$ python3 -q
>>> import numpy as np
>>> from numpy import linalg as LA
>>> np.set_printoptions(precision=1, suppress=True, linewidth=100, floatmode="fixed")
>>> u = np.array([0, -1, 2, -3, -1]) + 0.5
>>> data = np.eye(5) - 2 * np.outer(u, u) / (u @ u)
>>> print(data.round(1) + 0)
[[ 1.0  0.0 -0.2  0.2  0.0]
 [ 0.0  1.0  0.2 -0.2  0.0]
 [-0.2  0.2  0.1  0.9  0.2]
 [ 0.2 -0.2  0.9  0.1 -0.2]
 [ 0.0  0.0  0.2 -0.2  1.0]]
>>> # symmetric, so the eigenvalues are real
>>> ev, vecs = LA.eigh(data)
>>> x = np.array([1, 2, 3, 0, 3])
>>> print(np.round(vecs * np.maximum(ev, 0) @ vecs.T, 1) + 0)
[[ 1.0  0.0 -0.1  0.1  0.0]
 [ 0.0  1.0  0.1 -0.1  0.0]
 [-0.1  0.1  0.5  0.5  0.1]
 [ 0.1 -0.1  0.5  0.5 -0.1]
 [ 0.0  0.0  0.1 -0.1  1.0]]
>>> x = np.array([2, 0, 2, 0, 2])
>>> print(np.round(data.T @ (data @ x), 1) + 0)
[2.0 0.0 2.0 0.0 2.0]
>>> print(round(LA.norm(x), 1), np.round(LA.norm(data @ x), 1))
3.5 3.5
>>> print(round(float(LA.det(data)), 1))
-1.0
>>> mat = np.load("mat.npy")
>>> print(mat.round(1) + 0)
[[ -3.9 -21.8  -3.9 -13.9  21.8]
 [ -2.5 -18.7  -2.5 -12.3  19.2]
 [ -0.3 -13.4  -0.3  -9.5  14.4]
 [  0.9  -9.9   0.9  -7.5  11.0]
 [  1.2  -8.9   1.2  -7.0  10.0]
 [  1.8  -6.4   1.8  -5.5   7.5]
 [  2.0  -3.1   2.0  -3.4   4.0]
 [  1.9  -2.5   1.9  -3.0   3.3]
 [  1.7  -2.0   1.7  -2.5   2.6]
 [  1.5  -1.5   1.5  -2.1   2.0]
 [  1.2  -1.0   1.2  -1.6   1.3]
 [  0.1   0.0   0.1  -0.1   0.0]
 [  0.0   0.0   0.0   0.0   0.0]
 [ -0.2   0.1  -0.2   0.5  -0.1]
 [ -0.3   0.4  -0.3   1.4   0.0]
 [  0.1   0.8   0.1   2.2   0.3]
 [  1.3   1.6   1.3   3.5   0.8]
 [  5.3   4.1   5.3   6.2   1.6]
 [  6.2   4.7   6.2   6.7   1.7]
 [ 12.9   9.1  12.9  10.4   2.1]
 [ 14.1   9.9  14.1  11.0   2.1]
 [ 19.9  13.9  19.9  13.9   2.0]]
>>> # columns 0 and 2 are equal
>>> left, sv, Vt = LA.svd(mat)
>>> vecs = Vt[:(sv > 1e-8).sum()]
>>> rng = np.random.default_rng(3355)
>>> x = mat[6] + 5 * mat[16] + rng.integers(2) * np.eye(5)[0]
>>> print(x)
[ 9.7  4.9  8.7 14.1  8.1]
>>> print(vecs.T @ vecs)
[[ 0.5  0.1  0.5 -0.1  0.1]
 [ 0.1  0.4  0.1  0.3 -0.4]
 [ 0.5  0.1  0.5 -0.1  0.1]
 [-0.1  0.3 -0.1  0.9  0.2]
 [ 0.1 -0.4  0.1  0.2  0.8]]
>>> print(LA.matrix_rank(np.vstack([mat, x])))
4
>>> W2 = mat[[6, 11]].astype(float)
>>> for _ in range(3):
...     lab = LA.norm(mat[:, None] - W2, axis=-1).argmin(axis=1)
...     W2 = np.array([mat[lab == j].mean(axis=0) for j in range(2)])
... 
>>> print(lab)
[0 0 0 0 0 0 1 1 1 1 1 1 1 1 1 1 1 1 1 1 1 1]
>>> print(np.bincount(lab))
[ 6 16]
>>> print(np.abs(W2[1] - W2[0]).argmax())
1
>>> print(W2)
[[ -0.5 -13.2  -0.5  -9.3  14.0]
 [  4.2   2.2   4.2   2.7   1.5]]
>>> cov = np.cov(mat, rowvar=False)
>>> print(np.round(LA.eigvalsh(cov)[::-1], 1) + 0)
[197.9  33.7   2.3   0.0   0.0]
>>> print(mat.std(axis=0))
[5.6 8.5 5.6 7.1 6.3]
>>> print(cov.shape)
(5, 5)
>>> print(cov)
[[ 32.3  38.3  32.3  34.4 -13.3]
 [ 38.3  74.9  38.3  61.7 -47.7]
 [ 32.3  38.3  32.3  34.4 -13.3]
 [ 34.4  61.7  34.4  53.4 -35.6]
 [-13.3 -47.7 -13.3 -35.6  40.9]]
>>> J = np.loadtxt("layer7.csv", delimiter=",")
>>> print(J)
[[1.0 0.0 0.0 0.0 0.0 0.0 0.0 0.0 0.0]
 [1.0 1.0 0.0 0.0 0.0 0.0 0.0 0.0 0.0]
 [1.0 2.0 1.0 0.0 0.0 0.0 0.0 0.0 0.0]
 [3.0 2.0 3.0 1.0 0.0 0.0 0.0 0.0 0.0]
 [0.0 0.0 1.0 3.0 1.0 0.0 0.0 0.0 0.0]
 [3.0 0.0 3.0 0.0 2.0 1.0 0.0 0.0 0.0]
 [3.0 2.0 2.0 2.0 1.0 1.0 1.0 0.0 0.0]
 [1.0 2.0 1.0 2.0 2.0 0.0 2.0 1.0 0.0]
 [1.0 3.0 0.0 1.0 2.0 0.0 0.0 2.0 1.0]]
>>> print(np.argsort(-LA.norm(J, axis=0).round(6), kind="stable")[:3])
[0 1 2]
>>> print(np.round(LA.norm(J, 2) / LA.norm(J), 1))
0.8
>>> print([round(float(x), 1) for x in LA.svd(J, compute_uv=False)[:3]])
[9.4, 4.4, 3.3]
>>> print(round(float(LA.det(J)), 1))
1.0
>>> print(np.allclose(J @ J.T, J.T @ J))
False
>>> print(LA.matrix_power(J, 2))
[[ 1.0  0.0  0.0  0.0  0.0  0.0  0.0  0.0  0.0]
 [ 2.0  1.0  0.0  0.0  0.0  0.0  0.0  0.0  0.0]
 [ 4.0  4.0  1.0  0.0  0.0  0.0  0.0  0.0  0.0]
 [11.0 10.0  6.0  1.0  0.0  0.0  0.0  0.0  0.0]
 [10.0  8.0 11.0  6.0  1.0  0.0  0.0  0.0  0.0]
 [ 9.0  6.0  8.0  6.0  4.0  1.0  0.0  0.0  0.0]
 [19.0 12.0 14.0  7.0  4.0  2.0  1.0  0.0  0.0]
 [17.0 14.0 14.0 14.0  6.0  2.0  4.0  1.0  0.0]
 [10.0 12.0  7.0 12.0  8.0  0.0  4.0  4.0  1.0]]
>>> LA.determinant(J)
Traceback (most recent call last):
  File "<python-input-43>", line 1, in <module>
    LA.determinant(J)
    ^^^^^^^^^^^^^^
AttributeError: module 'numpy.linalg' has no attribute 'determinant'
>>> print(np.sort(np.abs(LA.eigvals(J))))
[1.0 1.0 1.0 1.0 1.0 1.0 1.0 1.0 1.0]
>>> J.inv()
Traceback (most recent call last):
  File "<python-input-45>", line 1, in <module>
    J.inv()
    ^^^^^
AttributeError: 'numpy.ndarray' object has no attribute 'inv'
>>> print(np.allclose(J, J.T))
False
>>> print((J - J.T) / 2)
[[ 0.0 -0.5 -0.5 -1.5  0.0 -1.5 -1.5 -0.5 -0.5]
 [ 0.5  0.0 -1.0 -1.0  0.0  0.0 -1.0 -1.0 -1.5]
 [ 0.5  1.0  0.0 -1.5 -0.5 -1.5 -1.0 -0.5  0.0]
 [ 1.5  1.0  1.5  0.0 -1.5  0.0 -1.0 -1.0 -0.5]
 [ 0.0  0.0  0.5  1.5  0.0 -1.0 -0.5 -1.0 -1.0]
 [ 1.5  0.0  1.5  0.0  1.0  0.0 -0.5  0.0  0.0]
 [ 1.5  1.0  1.0  1.0  0.5  0.5  0.0 -1.0  0.0]
 [ 0.5  1.0  0.5  1.0  1.0  0.0  1.0  0.0 -1.0]
 [ 0.5  1.5  0.0  0.5  1.0  0.0  0.0  1.0  0.0]]
>>> M2 = J / LA.norm(J, axis=1, keepdims=True)
>>> cov = M2 @ M2.T
>>> print((cov - 2 * np.eye(9)).round(6).argmax(axis=1))
[1 2 1 6 7 3 3 6 7]
>>> print(cov[5])
[0.6 0.4 0.5 0.8 0.3 1.0 0.8 0.5 0.3]
>>> print((np.abs(cov) > 0.9).astype(int))
[[1 0 0 0 0 0 0 0 0]
 [0 1 0 0 0 0 0 0 0]
 [0 0 1 0 0 0 0 0 0]
 [0 0 0 1 0 0 0 0 0]
 [0 0 0 0 1 0 0 0 0]
 [0 0 0 0 0 1 0 0 0]
 [0 0 0 0 0 0 1 0 0]
 [0 0 0 0 0 0 0 1 0]
 [0 0 0 0 0 0 0 0 1]]
>>> print(cov)
[[1.0 0.7 0.4 0.6 0.0 0.6 0.6 0.2 0.2]
 [0.7 1.0 0.9 0.7 0.0 0.4 0.7 0.5 0.6]
 [0.4 0.9 1.0 0.9 0.1 0.5 0.8 0.6 0.6]
 [0.6 0.7 0.9 1.0 0.4 0.8 0.9 0.6 0.5]
 [0.0 0.0 0.1 0.4 1.0 0.3 0.6 0.6 0.3]
 [0.6 0.4 0.5 0.8 0.3 1.0 0.8 0.5 0.3]
 [0.6 0.7 0.8 0.9 0.6 0.8 1.0 0.8 0.6]
 [0.2 0.5 0.6 0.6 0.6 0.5 0.8 1.0 0.8]
 [0.2 0.6 0.6 0.5 0.3 0.3 0.6 0.8 1.0]]
>>> print(round(np.degrees(np.arccos(np.clip(cov[5, 1], -1, 1))), 1))
63.7
>>> print(np.sort(LA.eigvals(J)))
[1.0 1.0 1.0 1.0 1.0 1.0 1.0 1.0 1.0]
>>> def softmax(z):
...     e = np.exp(z - z.max(axis=-1, keepdims=True))
...     return e / e.sum(axis=-1, keepdims=True)
... 
>>> print(softmax(J).sum(axis=1))
[1.0 1.0 1.0 1.0 1.0 1.0 1.0 1.0 1.0]
>>> scores = J @ J.T / np.sqrt(9)
>>> print(np.round(softmax(scores + np.triu(np.full(scores.shape, -np.inf), 1)), 1) + 0)
[[1.0 0.0 0.0 0.0 0.0 0.0 0.0 0.0 0.0]
 [0.4 0.6 0.0 0.0 0.0 0.0 0.0 0.0 0.0]
 [0.1 0.2 0.6 0.0 0.0 0.0 0.0 0.0 0.0]
 [0.0 0.0 0.0 1.0 0.0 0.0 0.0 0.0 0.0]
 [0.0 0.0 0.0 0.1 0.8 0.0 0.0 0.0 0.0]
 [0.0 0.0 0.0 0.2 0.0 0.8 0.0 0.0 0.0]
 [0.0 0.0 0.0 0.2 0.0 0.1 0.7 0.0 0.0]
 [0.0 0.0 0.0 0.1 0.0 0.0 0.3 0.6 0.0]
 [0.0 0.0 0.0 0.0 0.0 0.0 0.1 0.1 0.7]]
>>> print(softmax(scores).round(6).argmax(axis=1))
[3 3 3 3 4 5 6 7 8]
